In [1]: import numpy as np

In [2]: import numpy.linalg as la

In [3]: np.set_printoptions(suppress=True, linewidth=100)

In [4]: rng = np.random.default_rng(74931)

In [5]: idx = rng.integers(0, 3, 3)

In [6]: K = (idx[:, None] == idx) * 3 + np.eye(3)

In [7]: print(K)
[[4. 0. 0.]
 [0. 4. 0.]
 [0. 0. 4.]]

In [8]: print(K @ np.ones(3))
[4. 4. 4.]

In [9]: print((K @ K)[0])
[16.  0.  0.]

In [10]: Y = K / la.norm(K, axis=1, keepdims=True)

In [11]: gram = Y @ Y.T

In [12]: print(np.degrees(np.arccos(np.clip(gram[1, 0], -1, 1))))
90.0

In [13]: print(np.round(np.sort(la.eigvals(K)), 3))
[4. 4. 4.]

In [14]: print(K @ K)
[[16.  0.  0.]
 [ 0. 16.  0.]
 [ 0.  0. 16.]]

In [15]: print(np.prod(np.diag(K)), round(float(la.det(K)), 3))
64.0 64.0

In [16]: x = np.array([-1, -1, -2])

In [17]: rhs = K @ x

In [18]: b, lr = np.zeros(3), 1 / la.norm(K, 2) ** 2

In [19]: for i in range(150):
    ...:     b -= lr * K.T @ (K @ b - rhs)
    ...:     if i % 50 == 0: print(i, round(la.norm(K @ b - rhs), 3))
    ...: 
0 0.0
50 0.0
100 0.0

In [20]: print(b)
[-1. -1. -2.]

In [21]: print(round(la.cond(K), 3))
1.0

In [22]: J = np.loadtxt("data.csv", delimiter=",")

In [23]: print(J)
[[0. 2. 0. 0.]
 [1. 0. 0. 0.]
 [0. 0. 0. 0.]
 [2. 1. 0. 0.]]

In [24]: rk = la.matrix_rank(J)

In [25]: print(rk)
2

In [26]: null = la.svd(J)[2][rk:].T

In [27]: print([int(la.matrix_rank(np.delete(J, i, axis=0))) for i in range(4)])
[2, 2, 2, 2]

In [28]: print([int(la.matrix_rank(J[:i])) for i in range(1, len(J) + 1)])
[1, 2, 2, 2]

In [29]: print(la.matrix_rank(J.T @ J), la.matrix_rank(J @ J.T))
2 2

In [30]: print(null @ null.T)
[[0. 0. 0. 0.]
 [0. 0. 0. 0.]
 [0. 0. 1. 0.]
 [0. 0. 0. 1.]]

In [31]: print(J @ null)
[[0. 0.]
 [0. 0.]
 [0. 0.]
 [0. 0.]]

In [32]: print(null.shape)
(4, 2)

In [33]: proj = np.triu(np.array([[1, 1, 1, -1], [2, -1, -2, 0], [2, 2, 0, -1], [1, 1, -1, -1]]), 1) + np.eye(4)

In [34]: Y = proj @ J @ la.inv(proj)

In [35]: print(proj @ J - J @ proj)
[[-1. -1.  4.  0.]
 [ 0. -1. -1.  1.]
 [-2. -1.  0.  0.]
 [ 0. -2.  0.  2.]]
